>>> import numpy as np
>>> np.set_printoptions(precision=2, suppress=True, linewidth=100)
>>> def tidy(a):
...     return np.round(a, 2) + 0
... 
>>> rng = np.random.default_rng(6606)
>>> F = rng.normal(size=(29, 7)) + 3 * np.array([0, 1, -2, -3, -2, 3, 1])
>>> tidy(F)
array([[  0.51,   0.62,  -5.41,  -7.37,  -6.82,  10.53,   2.9 ],
       [ -0.08,   3.74,  -4.23,  -8.2 ,  -6.64,   8.85,   3.35],
       [  1.73,   1.76,  -6.24,  -8.46,  -6.  ,   9.15,   3.97],
       [  1.02,   2.37,  -7.14,  -9.45,  -6.21,   9.34,   1.76],
       [ -1.12,   5.77,  -6.68,  -8.39,  -6.65,   9.75,   2.81],
       [ -0.48,   4.08,  -6.17,  -8.66,  -5.71,   8.43,   3.1 ],
       [ -1.93,   2.12,  -6.4 , -10.75,  -5.78,   9.27,   2.68],
       [ -1.  ,   1.75,  -5.54,  -8.55,  -5.17,   8.82,   2.05],
       [ -0.88,   3.7 ,  -5.34,  -8.1 ,  -5.71,   8.17,   4.64],
       [  1.37,   3.86,  -6.08, -10.54,  -4.99,   8.1 ,   3.93],
       [ -1.58,   3.81,  -6.19,  -9.55,  -7.68,   9.47,   3.8 ],
       [  0.69,   4.63,  -4.31,  -6.64,  -5.04,   9.73,   2.75],
       [ -0.44,   2.35,  -4.28,  -8.48,  -6.26,   8.55,   3.72],
       [  0.17,   1.84,  -5.26,  -7.45,  -7.5 ,   8.17,   2.21],
       [  0.44,   2.81,  -5.54,  -8.6 ,  -5.38,   8.12,   2.82],
       [  0.05,   3.23,  -6.79,  -8.45,  -5.46,  10.  ,   3.03],
       [  2.15,   2.78,  -4.9 ,  -9.31,  -4.46,   8.9 ,   3.35],
       [  0.29,   4.14,  -6.64, -10.07,  -5.26,  10.12,   3.15],
       [ -0.47,   1.31,  -4.46, -12.04,  -7.31,   8.94,   3.5 ],
       [  1.2 ,   4.2 ,  -5.96, -10.3 ,  -5.91,   9.46,   3.71],
       [  0.76,   3.6 ,  -4.87,  -8.62,  -6.49,   9.08,   2.84],
       [  0.81,   4.1 ,  -4.6 ,  -7.75,  -6.2 ,   9.82,   0.86],
       [  0.77,   1.54,  -6.73,  -7.65,  -4.41,   8.68,   4.44],
       [ -0.73,   0.74,  -5.11, -10.19,  -7.33,   8.68,   3.43],
       [ -1.12,   1.66,  -5.49,  -9.97,  -4.32,  10.1 ,   2.36],
       [ -0.32,   3.43,  -5.24,  -7.41,  -4.7 ,   9.1 ,   3.32],
       [ -0.27,   4.03,  -5.7 ,  -8.02,  -7.61,   8.16,   1.95],
       [ -0.66,   3.41,  -5.41,  -7.76,  -7.66,  11.41,   3.11],
       [  0.61,   1.74,  -7.19,  -9.67,  -5.75,   8.37,   1.5 ]])
>>> M2 = np.c_[F[:, :5] @ np.array([[2, 3, 2, 0, 0],
...     [1, 0, 1, 3, 1],
...     [2, 2, 2, 0, 1],
...     [3, 2, 2, 1, 2],
...     [1, 2, 0, 0, 2]]), np.array([0, 2, 1, 2, 2, 3, 1, 0, 3, 0, 3, 1, 1, 0, 0, 1, 1, 0, 3, 1, 3, 1, 2, 1, 0, 3, 2, 3, 1])]
>>> tidy(M2)
array([[-38.12, -37.68, -23.92,  -5.51, -33.18,   0.  ],
       [-36.11, -38.38, -21.28,   3.03, -30.16,   2.  ],
       [-38.62, -36.19, -24.17,  -3.17, -33.39,   1.  ],
       [-44.43, -42.55, -28.78,  -2.33, -36.08,   2.  ],
       [-41.65, -46.81, -26.61,   8.93, -30.99,   2.  ],
       [-40.94, -42.54, -26.56,   3.56, -30.86,   3.  ],
       [-52.55, -51.64, -36.03,  -4.39, -37.33,   1.  ],
       [-42.14, -41.51, -28.42,  -3.3 , -31.23,   0.  ],
       [-38.77, -40.96, -24.96,   3.  , -29.26,   3.  ],
       [-42.17, -39.11, -26.64,   1.05, -33.27,   0.  ],
       [-48.04, -51.57, -30.81,   1.89, -36.84,   3.  ],
       [-27.58, -29.91, -15.89,   7.26, -23.05,   1.  ],
       [-38.8 , -39.37, -24.06,  -1.43, -31.42,   1.  ],
       [-38.19, -39.91, -23.24,  -1.94, -33.32,   0.  ],
       [-38.56, -37.72, -24.59,  -0.16, -30.68,   0.  ],
       [-41.06, -41.25, -27.14,   1.24, -31.39,   1.  ],
       [-35.14, -30.91, -21.37,  -0.98, -29.67,   1.  ],
       [-44.03, -43.06, -28.7 ,   2.35, -33.16,   0.  ],
       [-51.97, -49.02, -32.62,  -8.1 , -41.84,   3.  ],
       [-42.12, -40.73, -25.91,   2.3 , -34.18,   1.  ],
       [-36.99, -37.69, -21.88,   2.16, -31.51,   3.  ],
       [-32.93, -34.68, -18.98,   4.54, -28.4 ,   1.  ],
       [-37.73, -35.25, -25.67,  -3.04, -29.3 ,   2.  ],
       [-48.84, -47.46, -31.32,  -7.96, -39.4 ,   1.  ],
       [-45.8 , -42.94, -31.51,  -5.  , -32.42,   0.  ],
       [-34.64, -35.68, -22.53,   2.88, -26.04,   3.  ],
       [-39.58, -43.48, -23.96,   4.07, -32.93,   2.  ],
       [-39.69, -43.66, -24.26,   2.47, -32.85,   3.  ],
       [-46.2 , -43.41, -30.78,  -4.44, -36.29,   1.  ]])
>>> tidy(np.linalg.norm(np.linalg.qr(F)[0].T @ M2, axis=0) ** 2 / ((M2 ** 2).sum(axis=0) + 1e-12))
array([1.  , 1.  , 1.  , 1.  , 1.  , 0.75])
>>> tidy(np.linalg.lstsq(F, M2[:, 0])[0])
array([2., 1., 2., 3., 1., 0., 0.])
>>> tidy(np.linalg.norm(M2 - F @ np.linalg.lstsq(F, M2)[0], axis=0))
array([0.  , 0.  , 0.  , 0.  , 0.  , 4.85])
>>> print(np.linalg.matrix_rank(M2))
6
